>>> import numpy as np
>>> np.set_printoptions(precision=1, suppress=True, linewidth=200, legacy="1.25")
>>> rd = lambda a: np.round(a, 1) + 0
>>> A = np.array([[-1, 1, -1, 2], [-3, 19, 1, 0], [3, -2, -19, 1], [-1, -3, 2, -13]])
>>> np.argsort(-np.linalg.norm(A, axis=0).round(6), kind="stable")[:3]
array([1, 2, 3])
>>> T = np.stack([A, -3 * A, A[::-1]])
>>> print(T.sum(axis=0))
[[  1  -5   4 -17]
 [  9 -40 -21   1]
 [ -9  23  39  -2]
 [  1   7  -5  28]]
>>> np.einsum("bij,cij->bc", T, T)
array([[  936, -2808,  -192],
       [-2808,  8424,   576],
       [ -192,   576,   936]])
>>> np.linalg.matrix_rank(T.reshape(3, -1))
2
>>> K = np.load("dump.npy")
>>> rd(K)
array([[0.5, 0.2, 0.2],
       [0.3, 0.3, 0.3],
       [0.4, 0.4, 0.2]])
>>> other = np.linalg.inv(K)
>>> rd(np.linalg.cond(K))
9.0
>>> print(rd(np.linalg.slogdet(K)[0]))
-1.0
>>> print((np.abs(other) > 1e-9).astype(int))
[[1 1 0]
 [1 0 1]
 [0 1 1]]
>>> A @ A
array([[ -7,  14,  25, -29],
       [-51, 356,   3,  -5],
       [-55,   0, 358, -26],
       [ 29, -23, -66, 169]])
>>> print((A + A.T) / 2)
[[ -1.   -1.    1.    0.5]
 [ -1.   19.   -0.5  -1.5]
 [  1.   -0.5 -19.    1.5]
 [  0.5  -1.5   1.5 -13. ]]
>>> print(np.allclose(A @ A.T, A.T @ A))
False
>>> np.trace(A)
-14
>>> print(rd(np.abs(np.linalg.eigvals(A)).max()))
19.0
>>> P = np.triu(np.array([[7, 6, 1], [5, 2, 9], [6, 9, 8]]), 1) + np.eye(3)
>>> other = P @ K @ np.linalg.inv(P)
>>> rd(P @ K - K @ P)
array([[ 2.4, -0.6, -0.5],
       [ 3.6,  1.6, -1.5],
       [ 0. , -2.4, -4. ]])
>>> rd(np.poly(other))
array([ 1., -1.,  0.,  0.])
>>> print(rd(other))
[[  2.9 -14.7 132.3]
 [  3.9 -19.7 175.2]
 [  0.4  -2.   17.8]]
>>> rd(np.linalg.matrix_power(K, 100))
array([[0.4, 0.3, 0.3],
       [0.4, 0.3, 0.3],
       [0.4, 0.3, 0.3]])
>>> K @ np.ones(3)
array([1., 1., 1.])
>>> K.sum(axis=1)
array([1., 1., 1.])
>>> p = np.eye(3)[1]
>>> for _ in range(3):
...     p = p @ K
...     print(p.round(1))
... 
[0.3 0.3 0.3]
[0.4 0.3 0.3]
[0.4 0.3 0.3]
>>> vals, evecs = np.linalg.eig(K)
>>> rd(np.sort(np.linalg.eigvals(K.T)))
array([-0.1,  0.1,  1. ])
>>> rd(K @ evecs[:, 0] - vals[0] * evecs[:, 0])
array([0., 0., 0.])
>>> rd(np.sort(np.linalg.eigvals(K @ K)))
array([0., 0., 1.])
>>> rd(np.sort(np.linalg.eigvals(np.linalg.inv(K))))
array([-8.8,  1. ,  6.8])
>>> rd(np.prod(vals))
0.0
>>> W0 = np.load("block1.npy")
>>> W0
array([[-7.,  2.,  4.],
       [ 0.,  2.,  4.],
       [ 0., -5.,  5.]])
>>> other = W0 / np.sqrt((W0 ** 2).mean(axis=1, keepdims=True))
>>> print(rd(W0 - W0.mean(axis=1, keepdims=True)))
[[-6.7  2.3  4.3]
 [-2.   0.   2. ]
 [ 0.  -5.   5. ]]
>>> np.linalg.matrix_rank(other) == np.linalg.matrix_rank(W0)
True
>>> print(rd(other[1]))
[0.  0.8 1.5]
